$ ipython --no-banner

In [1]: import numpy as np

In [2]: np.set_printoptions(precision=1, suppress=True, linewidth=120, sign=" ")

In [3]: m1 = np.arange(25).reshape(5, 5) + -3

In [4]: m1
Out[4]: 
array([[-3, -2, -1,  0,  1],
       [ 2,  3,  4,  5,  6],
       [ 7,  8,  9, 10, 11],
       [12, 13, 14, 15, 16],
       [17, 18, 19, 20, 21]])

In [5]: # rows and columns are dependent

In [6]: left, sig, Vh = np.linalg.svd(m1)

In [7]: sig.round(1) + 0
Out[7]: array([ 57.5,   4.3,   0. ,   0. ,   0. ])

In [8]: out = left[:, :2] @ np.diag(sig[:2]) @ Vh[:2]

In [9]: np.round(np.linalg.norm(m1 - out) / np.linalg.norm(m1), 1)
Out[9]: np.float64(0.0)

In [10]: np.linalg.matrix_rank(m1, rtol=0.05)
Out[10]: np.int64(2)

In [11]: round(np.abs(m1 - out).max(), 1)
Out[11]: np.float64(0.0)

In [12]: [round(float(x), 1) for x in np.linalg.svd(m1, compute_uv=False)[:3]]
Out[12]: [57.5, 4.3, 0.0]

In [13]: np.linalg.matrix_rank(m1, rtol=0.1)
Out[13]: np.int64(1)

In [14]: np.linalg.cond(m1) > 100
Out[14]: np.True_

In [15]: left, sig, Vh = np.linalg.svd(m1, full_matrices=False)

In [16]: left.shape, sig.shape, Vh.shape
Out[16]: ((5, 5), (5,), (5, 5))

In [17]: np.round(sig / sig[0], 1) + 0
Out[17]: array([ 1. ,  0.1,  0. ,  0. ,  0. ])

In [18]: np.cumsum(sig ** 2) / np.sum(sig ** 2)
Out[18]: array([ 1.,  1.,  1.,  1.,  1.])

In [19]: np.round(left.T @ left, 1) + 0
Out[19]: 
array([[ 1.,  0.,  0.,  0.,  0.],
       [ 0.,  1.,  0.,  0.,  0.],
       [ 0.,  0.,  1.,  0.,  0.],
       [ 0.,  0.,  0.,  1.,  0.],
       [ 0.,  0.,  0.,  0.,  1.]])

In [20]: np.abs(Vh[0])
Out[20]: array([ 0.4,  0.4,  0.4,  0.5,  0.5])

In [21]: np.round(np.sqrt((sig ** 2).sum()), 1), round(float(np.linalg.norm(m1)), 1)
Out[21]: (np.float64(57.7), 57.7)

In [22]: np.round(m1 @ np.linalg.pinv(m1) @ m1, 1) + 0
Out[22]: 
array([[-3., -2., -1.,  0.,  1.],
       [ 2.,  3.,  4.,  5.,  6.],
       [ 7.,  8.,  9., 10., 11.],
       [12., 13., 14., 15., 16.],
       [17., 18., 19., 20., 21.]])

In [23]: round(float(np.trace(np.linalg.pinv(m1) @ m1)), 1)
Out[23]: 2.0

In [24]: np.linalg.lstsq(m1[:-1].T, m1[-1])[2]
Out[24]: np.int32(2)

In [25]: arr = np.loadtxt("case12.csv", delimiter=",")

In [26]: arr
Out[26]: 
array([[ 1. ,  0.2,  0. ,  0. ,  0. ],
       [ 0.2,  1. ,  0.2,  0. ,  0. ],
       [ 0. ,  0.2,  1. ,  0.2,  0. ],
       [ 0. ,  0. ,  0.2,  1. ,  0.2],
       [ 0. ,  0. ,  0. ,  0.2,  1. ]])

In [27]: # equal to its transpose

In [28]: np.allclose(arr @ arr.T, arr.T @ arr)
Out[28]: True

In [29]: ev, evecs = np.linalg.eigh(arr)

In [30]: np.abs(evecs[:, -1])
Out[30]: array([ 0.3,  0.5,  0.6,  0.5,  0.3])

In [31]: (ev > 1e-8).sum(), (ev < -1e-8).sum()
Out[31]: (np.int64(5), np.int64(0))

In [32]: np.linalg.eigvalsh(arr + -2 * np.eye(5))
Out[32]: array([-1.3, -1.2, -1. , -0.8, -0.7])

In [33]: np.round(evecs.T @ arr @ evecs, 1) + 0
Out[33]: 
array([[ 0.7,  0. ,  0. ,  0. ,  0. ],
       [ 0. ,  0.8,  0. ,  0. ,  0. ],
       [ 0. ,  0. ,  1. ,  0. ,  0. ],
       [ 0. ,  0. ,  0. ,  1.2,  0. ],
       [ 0. ,  0. ,  0. ,  0. ,  1.3]])

In [34]: out = np.linalg.inv(arr)

In [35]: (np.abs(out) > 1e-9).astype(int)
Out[35]: 
array([[ 1,  1,  1,  1,  1],
       [ 1,  1,  1,  1,  1],
       [ 1,  1,  1,  1,  1],
       [ 1,  1,  1,  1,  1],
       [ 1,  1,  1,  1,  1]])

In [36]: np.round(np.linalg.cond(arr), 1)
Out[36]: np.float64(2.1)

In [37]: round(np.linalg.det(arr) * np.linalg.det(out), 1)
Out[37]: np.float64(1.0)

In [38]: np.round(np.linalg.det(arr) * out, 1) + 0
Out[38]: 
array([[ 0.9, -0.2,  0. ,  0. ,  0. ],
       [-0.2,  0.9, -0.2,  0. ,  0. ],
       [ 0. , -0.2,  0.9, -0.2,  0. ],
       [ 0. ,  0. , -0.2,  0.9, -0.2],
       [ 0. ,  0. ,  0. , -0.2,  0.9]])

In [39]: np.round(np.linalg.slogdet(arr)[0], 1)
Out[39]: np.float64(1.0)

In [40]: mat = np.loadtxt("w.csv", delimiter=",")

In [41]: mat
Out[41]: 
array([[ 1., -2.,  1., -2.,  1., -2.],
       [-1.,  2., -1.,  2., -1.,  2.],
       [-1., -2., -1., -2., -1., -2.],
       [ 1., -2.,  1., -2.,  1., -2.],
       [-1.,  2., -1.,  2., -1.,  2.],
       [-1., -2., -1., -2., -1., -2.]])

In [42]: # row 3 repeats row 0

In [43]: rng = np.random.default_rng(81234)

In [44]: labels = rng.permutation(5)

In [45]: labels
Out[45]: array([ 0,  2,  1,  3,  4])

In [46]: out = arr[labels][:, labels]

In [47]: np.sort(np.abs(np.linalg.eigvals(out)))
Out[47]: array([ 0.7,  0.8,  1. ,  1.2,  1.3])

In [48]: np.diag(out)
Out[48]: array([ 1.,  1.,  1.,  1.,  1.])

In [49]: np.allclose(out, arr)
Out[49]: False

In [50]: left, sig, Vh = np.linalg.svd(mat)

In [51]: np.argmax(sig[:-1] / (sig[1:] + 1e-6)) + 1
Out[51]: np.int64(2)

In [52]: out = left[:, :2] @ np.diag(sig[:2]) @ Vh[:2]

In [53]: np.linalg.matrix_rank(out)
Out[53]: np.int64(2)

In [54]: out
Out[54]: 
array([[ 1., -2.,  1., -2.,  1., -2.],
       [-1.,  2., -1.,  2., -1.,  2.],
       [-1., -2., -1., -2., -1., -2.],
       [ 1., -2.,  1., -2.,  1., -2.],
       [-1.,  2., -1.,  2., -1.,  2.],
       [-1., -2., -1., -2., -1., -2.]])

In [55]: round(np.linalg.norm(mat - out) / np.linalg.norm(mat), 1)
Out[55]: np.float64(0.0)

In [56]: np.linalg.matrix_rank(mat, rtol=0.05)
Out[56]: np.int64(2)

In [57]: left, sig, Vh = np.linalg.svd(out)

In [58]: evecs = Vh[:(sig > 1e-8).sum()]

In [59]: vec = out[1] + 4 * out[3] + rng.integers(2) * np.eye(6)[2]

In [60]: vec
Out[60]: array([ 3., -6.,  4., -6.,  3., -6.])

In [61]: np.allclose(evecs.T @ evecs @ vec, vec)
Out[61]: False

In [62]: vec = np.array([-1, 1, -3, -3, -3])

In [63]: (m1 * vec).sum(axis=1)
Out[63]: array([   1,  -44,  -89, -134, -179])

In [64]: (m1 @ vec).argmax()
Out[64]: np.int64(0)

In [65]: m1 @ vec
Out[65]: array([   1,  -44,  -89, -134, -179])

In [66]: np.argsort(-np.linalg.norm(mat, axis=0).round(6), kind="stable")[:3]
Out[66]: array([ 1,  3,  5])

In [67]: np.linalg.cond(mat) > 100
Out[67]: np.True_

In [68]: np.linalg.matrix_rank(mat, rtol=0.1)
Out[68]: np.int64(2)

In [69]: [round(float(x), 1) for x in np.linalg.svd(mat, compute_uv=False)[:3]]
Out[69]: [8.6, 3.9, 0.0]

In [70]: M = np.load("data.npy")

In [71]: M
Out[71]: 
array([[ 0,  0,  0,  1],
       [ 1,  0,  0,  0],
       [ 0,  1,  0,  0],
       [ 0,  0,  1,  0]])

In [72]: vec = np.array([-2, -1, -2, -2, 0])

In [73]: h = np.maximum(m1 @ vec, 0)

In [74]: m1.T @ h
Out[74]: array([-30, -20, -10,   0,  10])

In [75]: m1 * (h > 1e-9)[:, None]
Out[75]: 
array([[-3, -2, -1,  0,  1],
       [ 0,  0,  0,  0,  0],
       [ 0,  0,  0,  0,  0],
       [ 0,  0,  0,  0,  0],
       [ 0,  0,  0,  0,  0]])

In [76]: out = mat[0, 0] * mat[1:] - np.outer(mat[1:, 0], mat[0])

In [77]: out
Out[77]: 
array([[ 0.,  0.,  0.,  0.,  0.,  0.],
       [ 0., -4.,  0., -4.,  0., -4.],
       [ 0.,  0.,  0.,  0.,  0.,  0.],
       [ 0.,  0.,  0.,  0.,  0.,  0.],
       [ 0., -4.,  0., -4.,  0., -4.]])

In [78]: mat[:, 0] / mat[0, 0]
Out[78]: array([ 1., -1., -1.,  1., -1., -1.])

In [79]: M[:, 2] @ M[:, 1]
Out[79]: np.int64(0)

In [80]: np.linalg.norm(M, axis=0)
Out[80]: array([ 1.,  1.,  1.,  1.])

In [81]: M.T @ M
Out[81]: 
array([[ 1,  0,  0,  0],
       [ 0,  1,  0,  0],
       [ 0,  0,  1,  0],
       [ 0,  0,  0,  1]])

In [82]: labels = rng.permutation(4)

In [83]: labels
Out[83]: array([ 2,  3,  0,  1])

In [84]: out = M[labels][:, labels]

In [85]: out
Out[85]: 
array([[ 0,  0,  0,  1],
       [ 1,  0,  0,  0],
       [ 0,  1,  0,  0],
       [ 0,  0,  1,  0]])

In [86]: np.allclose(out, M)
Out[86]: True

In [87]: np.diag(out)
Out[87]: array([ 0,  0,  0,  0])

In [88]: np.trace(out)
Out[88]: np.int64(0)

In [89]: np.sort(np.abs(np.linalg.eigvals(out)))
Out[89]: array([ 1.,  1.,  1.,  1.])

In [90]: np.sort(np.abs(np.fft.fft(M[0]))), np.sort(np.linalg.svd(M, compute_uv=False))
Out[90]: (array([ 1.,  1.,  1.,  1.]), array([ 1.,  1.,  1.,  1.]))

In [91]: np.fft.fft(M[0])
Out[91]: array([ 1.+0.j,  0.+1.j, -1.+0.j,  0.-1.j])

In [92]: M @ np.ones(4)
Out[92]: array([ 1.,  1.,  1.,  1.])

In [93]: M @ (-1.0) ** np.arange(4)
Out[93]: array([-1.,  1., -1.,  1.])

In [94]: np.allclose(M @ M.T, M.T @ M)
Out[94]: True

In [95]: F = np.load("m.npy")

In [96]: F
Out[96]: 
array([[-4, -4,  6,  6],
       [-6, -6,  9,  9],
       [-2, -2,  3,  3]])

In [97]: # rows and columns are dependent

In [98]: low = np.linalg.cholesky(arr)

In [99]: np.diag(low) ** 2
Out[99]: array([ 1.,  1.,  1.,  1.,  1.])

In [100]: np.linalg.eigvalsh(arr).min() > 0
Out[100]: np.True_

In [101]: low
Out[101]: 
array([[ 1. ,  0. ,  0. ,  0. ,  0. ],
       [ 0.2,  1. ,  0. ,  0. ,  0. ],
       [ 0. ,  0.2,  1. ,  0. ,  0. ],
       [ 0. ,  0. ,  0.2,  1. ,  0. ],
       [ 0. ,  0. ,  0. ,  0.2,  1. ]])

In [102]: rank = np.linalg.matrix_rank(F)

In [103]: rank
Out[103]: np.int64(1)

In [104]: N = np.linalg.svd(F)[2][rank:].T

In [105]: np.linalg.matrix_rank(F.T @ F), np.linalg.matrix_rank(F @ F.T)
Out[105]: (np.int64(1), np.int64(1))

In [106]: [int(np.linalg.matrix_rank(F[:, :j + 1])) for j in range(4)]
Out[106]: [1, 1, 1, 1]

In [107]: np.round(F @ N, 1) + 0
Out[107]: 
array([[ 0.,  0.,  0.],
       [ 0.,  0.,  0.],
       [ 0.,  0.,  0.]])

In [108]: np.allclose(F @ N, 0)
Out[108]: True

In [109]: t = np.radians(15)

In [110]: R = np.eye(4)

In [111]: R[0, 0] = R[2, 2] = np.cos(t)

In [112]: R[0, 2], R[2, 0] = -np.sin(t), np.sin(t)

In [113]: R
Out[113]: 
array([[ 1. ,  0. , -0.3,  0. ],
       [ 0. ,  1. ,  0. ,  0. ],
       [ 0.3,  0. ,  1. ,  0. ],
       [ 0. ,  0. ,  0. ,  1. ]])

In [114]: out = F @ R.T

In [115]: np.abs(out - F).max(axis=0)
Out[115]: array([ 2.1,  0. ,  1.9,  0. ])

In [116]: round(np.linalg.det(R), 1), round(np.trace(R), 1)
Out[116]: (np.float64(1.0), np.float64(3.9))

In [117]: out
Out[117]: 
array([[-5.4, -4. ,  4.8,  6. ],
       [-8.1, -6. ,  7.1,  9. ],
       [-2.7, -2. ,  2.4,  3. ]])

In [118]: np.allclose(F @ F.T, out @ out.T)
Out[118]: True

In [119]: round(np.trace(np.linalg.pinv(F) @ F), 1)
Out[119]: np.float64(1.0)

In [120]: np.unique(F.round(6), axis=0).shape
Out[120]: (3, 4)

In [121]: data = np.loadtxt("sample15.csv", delimiter=",")

In [122]: data
Out[122]: 
array([[-2.,  2., -2.],
       [ 1., -1.,  2.],
       [ 0.,  0.,  2.]])

In [123]: # rows and columns are dependent

In [124]: t = np.radians(72)

In [125]: R = np.eye(3)

In [126]: R[2, 2] = R[0, 0] = np.cos(t)

In [127]: R[2, 0], R[0, 2] = -np.sin(t), np.sin(t)

In [128]: R
Out[128]: 
array([[ 0.3,  0. ,  1. ],
       [ 0. ,  1. ,  0. ],
       [-1. ,  0. ,  0.3]])

In [129]: out = data @ R.T

In [130]: out
Out[130]: 
array([[-2.5,  2. ,  1.3],
       [ 2.2, -1. , -0.3],
       [ 1.9,  0. ,  0.6]])

In [131]: round(np.linalg.det(R), 1), round(float(np.trace(R)), 1)
Out[131]: (np.float64(1.0), 1.6)

In [132]: np.allclose(data @ data.T, out @ out.T)
Out[132]: True

In [133]: rank = np.linalg.matrix_rank(data)

In [134]: rank
Out[134]: np.int64(2)

In [135]: N = np.linalg.svd(data)[2][rank:].T

In [136]: np.round(N @ N.T, 1) + 0
Out[136]: 
array([[ 0.5,  0.5,  0. ],
       [ 0.5,  0.5,  0. ],
       [ 0. ,  0. ,  0. ]])

In [137]: np.linalg.matrix_rank(data.T @ data), np.linalg.matrix_rank(data @ data.T)
Out[137]: (np.int64(2), np.int64(2))

In [138]: N.shape
Out[138]: (3, 1)

In [139]: [int(np.linalg.matrix_rank(data[:i])) for i in range(1, len(data) + 1)]
Out[139]: [1, 2, 2]

In [140]: E = np.loadtxt("a.csv", delimiter=",")

In [141]: E
Out[141]: 
array([[ 0.,  0.,  2.,  2.,  0.],
       [ 0.,  1.,  1.,  2.,  1.],
       [ 0.,  1.,  2.,  2.,  2.],
       [ 0.,  0.,  2.,  0.,  0.],
       [ 1.,  1.,  1.,  0.,  0.]])

In [142]: out = np.linalg.inv(E)

In [143]: E @ out
Out[143]: 
array([[ 1.,  0.,  0.,  0.,  0.],
       [ 0.,  1.,  0.,  0.,  0.],
       [ 0.,  0.,  1.,  0.,  0.],
       [ 0.,  0.,  0.,  1.,  0.],
       [ 0.,  0.,  0.,  0.,  1.]])

In [144]: np.linalg.inv(out)
Out[144]: 
array([[ 0.,  0.,  2.,  2.,  0.],
       [ 0.,  1.,  1.,  2.,  1.],
       [ 0.,  1.,  2.,  2.,  2.],
       [-0., -0.,  2., -0., -0.],
       [ 1.,  1.,  1.,  0.,  0.]])

In [145]: np.round(np.linalg.cond(E), 1)
Out[145]: np.float64(22.1)

In [146]: round(np.linalg.slogdet(E)[0], 1)
Out[146]: np.float64(-1.0)

In [147]: A = np.loadtxt("dump.csv", delimiter=",")

In [148]: A
Out[148]: 
array([[-1. ,  0.1,  0.1, -0.8],
       [ 0.9,  0.6, -0.9, -0.8],
       [ 0.2,  0.9,  0.3,  0.8],
       [-0.8,  0.6, -0.2, -0.2],
       [ 1. ,  1. , -0.9,  0.8],
       [-0.9,  0.9,  0.1,  0.4],
       [ 0.2, -0.9,  0.4, -0.2],
       [-0.3, -0.8, -0.2, -0.8],
       [-0.8,  0.9, -0.1,  0.1],
       [-0.5, -1. , -0.8, -1. ],
       [-1. , -1. ,  1. , -0.2],
       [-1. , -1. ,  0.9, -1. ],
       [-1. , -1. ,  0.9, -1. ],
       [ 0.8,  1. ,  0.8,  1. ],
       [ 1. ,  1. , -0.8,  0.9],
       [-0.6,  1. ,  0.7,  1. ],
       [-0.9, -0.9,  0.8, -0.2],
       [-0.6,  0.5,  1. ,  1. ],
       [-0.5,  0.9, -0.8, -0.7],
       [-0.3,  1. , -0.8,  0.7],
       [ 1. ,  0.9,  0.3,  1. ],
       [ 0.1,  0.9,  0.7,  0.9],
       [ 0.9,  1. , -0.5,  1. ]])

In [149]: # row 12 repeats row 11

In [150]: Z = A[[3, 8]].astype(float)

In [151]: for _ in range(6):
     ...:     labels = np.linalg.norm(A[:, None] - Z, axis=-1).argmin(axis=1)
     ...:     Z = np.array([A[labels == j].mean(axis=0) for j in range(2)])
     ...: 

In [152]: labels
Out[152]: array([ 0,  0,  1,  0,  1,  1,  0,  0,  1,  0,  0,  0,  0,  1,  1,  1,  0,  1,  0,  1,  1,  1,  1])

In [153]: np.round(Z[1] - Z[0], 1) + 0
Out[153]: array([ 0.7,  1.3,  0. ,  1.4])
